$ python3 -q
>>> import numpy as np
>>> from numpy import linalg as LA
>>> np.set_printoptions(precision=2, suppress=True, linewidth=120)
>>> def rnd(a):
...     return np.round(a, 2) + 0
... 
>>> arr = np.load("sample19.npy")
>>> arr
array([[-1.09, -0.89, -2.24, -2.47, -3.21, -3.06, -1.17, -1.46, -1.68],
       [ 1.97,  1.82,  2.43,  3.51,  3.61,  4.01,  1.2 ,  1.82,  2.18],
       [ 1.78,  1.83,  2.35,  2.77,  3.54,  2.88,  2.07,  1.83,  1.21],
       [ 2.21,  2.39,  3.04,  4.33,  4.19,  4.42,  2.35,  2.42,  1.47],
       [-0.7 , -0.82, -1.54, -1.91, -1.85, -2.25, -0.99, -0.6 , -1.01],
       [-1.21, -1.23, -1.38, -2.21, -1.95, -1.9 , -1.5 , -0.83, -1.1 ],
       [-1.58, -1.37, -2.71, -3.34, -3.38, -3.52, -1.29, -1.37, -1.89],
       [-2.36, -2.2 , -3.4 , -5.05, -4.91, -5.37, -2.36, -2.9 , -1.88],
       [-0.39, -0.78, -0.61, -0.14, -0.28, -0.59, -0.28,  0.06,  0.19],
       [ 1.42,  2.19,  3.33,  4.57,  4.31,  4.18,  2.67,  2.3 ,  2.12],
       [-1.41, -1.36, -2.05, -2.56, -2.66, -2.17, -1.39, -1.13, -0.69],
       [ 2.87,  2.32,  3.2 ,  5.04,  4.5 ,  4.72,  2.56,  2.03,  2.04],
       [-2.49, -2.06, -3.38, -4.09, -4.54, -4.38, -2.48, -2.57, -2.64],
       [-0.39, -1.12, -1.07, -1.95, -1.44, -1.49, -0.43, -1.1 , -1.3 ],
       [ 3.64,  3.88,  4.43,  6.89,  6.69,  6.6 ,  3.07,  3.38,  2.93],
       [ 1.11,  1.06,  2.38,  1.97,  2.82,  2.7 ,  1.26,  0.99,  1.92],
       [-3.58, -3.98, -5.14, -6.88, -7.02, -6.65, -3.73, -3.07, -3.33],
       [-2.03, -1.22, -2.96, -3.48, -3.63, -4.03, -1.73, -1.9 , -2.63],
       [-0.62, -1.07, -1.68, -2.07, -2.45, -2.95, -0.97, -1.4 , -1.59],
       [ 2.47,  3.03,  4.07,  4.94,  4.87,  5.48,  2.77,  2.77,  3.21]])
>>> z = arr[:, 8] > np.median(arr[:, 8])
>>> r0 = arr[z].mean(axis=0) - arr[~z].mean(axis=0)
>>> rnd(r0)
array([3.17, 3.23, 4.81, 6.48, 6.6 , 6.78, 3.29, 3.37, 3.56])
>>> z.astype(int)
array([0, 1, 1, 1, 0, 0, 0, 0, 1, 1, 1, 1, 0, 0, 1, 1, 0, 0, 0, 1])
>>> ((arr - arr.mean(axis=0)) @ r0 > 0).astype(int)
array([0, 1, 1, 1, 0, 0, 0, 0, 0, 1, 0, 1, 0, 0, 1, 1, 0, 0, 0, 1])
>>> basis = arr[[7, 0]].astype(float)
>>> for _ in range(3):
...     z = LA.norm(arr[:, None] - basis, axis=-1).argmin(axis=1)
...     basis = np.array([arr[z == j].mean(axis=0) for j in range(2)])
... 
>>> z
array([0, 1, 1, 1, 0, 0, 0, 0, 1, 1, 0, 1, 0, 0, 1, 1, 0, 0, 0, 1])
>>> np.bincount(z)
array([11,  9])
>>> np.abs(basis[1] - basis[0]).argmax()
np.int64(5)
>>> cen = (arr - arr.mean(axis=0)) / arr.std(axis=0)
>>> rnd(cen.std(axis=0))
array([1., 1., 1., 1., 1., 1., 1., 1., 1.])
>>> beta = LA.lstsq(np.delete(cen, 6, axis=1), cen[:, 6])[0]
>>> np.abs(beta).argmax()
np.int64(2)
>>> rnd(beta)
array([ 0.12,  0.08,  1.19,  0.39, -0.09, -0.77,  0.28, -0.2 ])
>>> D = LA.norm(arr[:, None] - arr[None], axis=-1)
>>> D.shape
(20, 20)
>>> LA.matrix_rank(D ** 2)
np.int64(11)
>>> np.unravel_index(D.round(6).argmax(), D.shape)
(np.int64(14), np.int64(16))
>>> M2 = np.c_[arr[:, :8] @ np.array([[-4, -1, 2, -3, -4, 2, 5, -1],
...     [0, 5, -4, 1, 4, -4, 5, 3],
...     [-1, 2, 2, 5, 1, -4, 3, -3],
...     [1, 0, -1, 4, -4, -3, 3, 3],
...     [4, 5, -4, 3, -5, 0, -4, 3],
...     [-4, 2, 5, 2, -1, -5, 2, 2],
...     [4, -4, -3, 3, -4, -1, -2, 5],
...     [-2, 3, -3, -5, -5, 3, -2, -1]]), np.array([0, 0, 0, 1, 1, 2, 0, 0, 2, 2, 0, 1, 1, 0, 1, 0, 0, 2, 2, 0])]
>>> rnd(M2)
array([[  1.77, -29.71,   4.8 , -30.66,  39.53,  29.84, -12.05, -22.41,   0.  ],
       [ -7.24,  38.72,  -5.44,  35.45, -48.17, -39.38,  24.31,  29.76,   0.  ],
       [  0.56,  32.74, -13.29,  32.76, -46.54, -32.45,  17.21,  29.87,   0.  ],
       [ -3.91,  43.47, -12.36,  44.64, -60.43, -47.48,  27.65,  39.57,   1.  ],
       [  1.27, -18.07,   1.63, -24.08,  24.08,  24.21, -11.87, -17.27,   1.  ],
       [ -0.53, -17.74,   7.24, -23.34,  29.18,  23.16, -14.31, -21.29,   2.  ],
       [  3.83, -33.58,   4.14, -37.74,  43.92,  37.96, -21.1 , -26.68,   0.  ],
       [  5.99, -49.99,  10.9 , -50.37,  71.3 ,  53.34, -28.73, -43.56,   0.  ],
       [  2.03,  -6.01,   0.09,  -6.38,   1.2 ,   8.61,  -7.72,  -4.02,   2.  ],
       [  2.16,  42.32, -15.08,  50.66, -59.78, -49.62,  22.93,  41.21,   2.  ],
       [ -0.13, -24.96,   8.43, -28.46,  35.07,  27.35, -16.34, -22.34,   0.  ],
       [ -4.34,  42.92, -10.35,  50.34, -66.77, -51.53,  32.93,  43.32,   1.  ],
       [  3.83, -43.82,  12.  , -44.82,  64.55,  45.72, -25.66, -38.03,   1.  ],
       [  1.36, -19.11,   6.41, -16.19,  19.72,  18.41, -10.77, -13.96,   0.  ],
       [ -6.22,  69.13, -19.38,  68.25, -91.4 , -72.56,  45.1 ,  60.62,   1.  ],
       [ -1.31,  26.38,  -3.76,  30.2 , -32.49, -29.24,  13.52,  20.01,   0.  ],
       [  2.32, -69.29,  20.59, -76.66,  92.8 ,  77.73, -45.48, -63.52,   0.  ],
       [  6.08, -34.98,   3.64, -38.49,  52.8 ,  39.28, -21.85, -28.89,   2.  ],
       [  3.01, -26.56,   3.91, -25.05,  30.88,  27.49, -11.06, -20.46,   2.  ],
       [ -5.91,  53.36, -12.68,  55.76, -68.21, -60.14,  34.93,  45.88,   0.  ]])
>>> rnd(LA.lstsq(arr, M2[:, 0])[0])
array([-4.,  0., -1.,  1.,  4., -4.,  4., -2.,  0.])
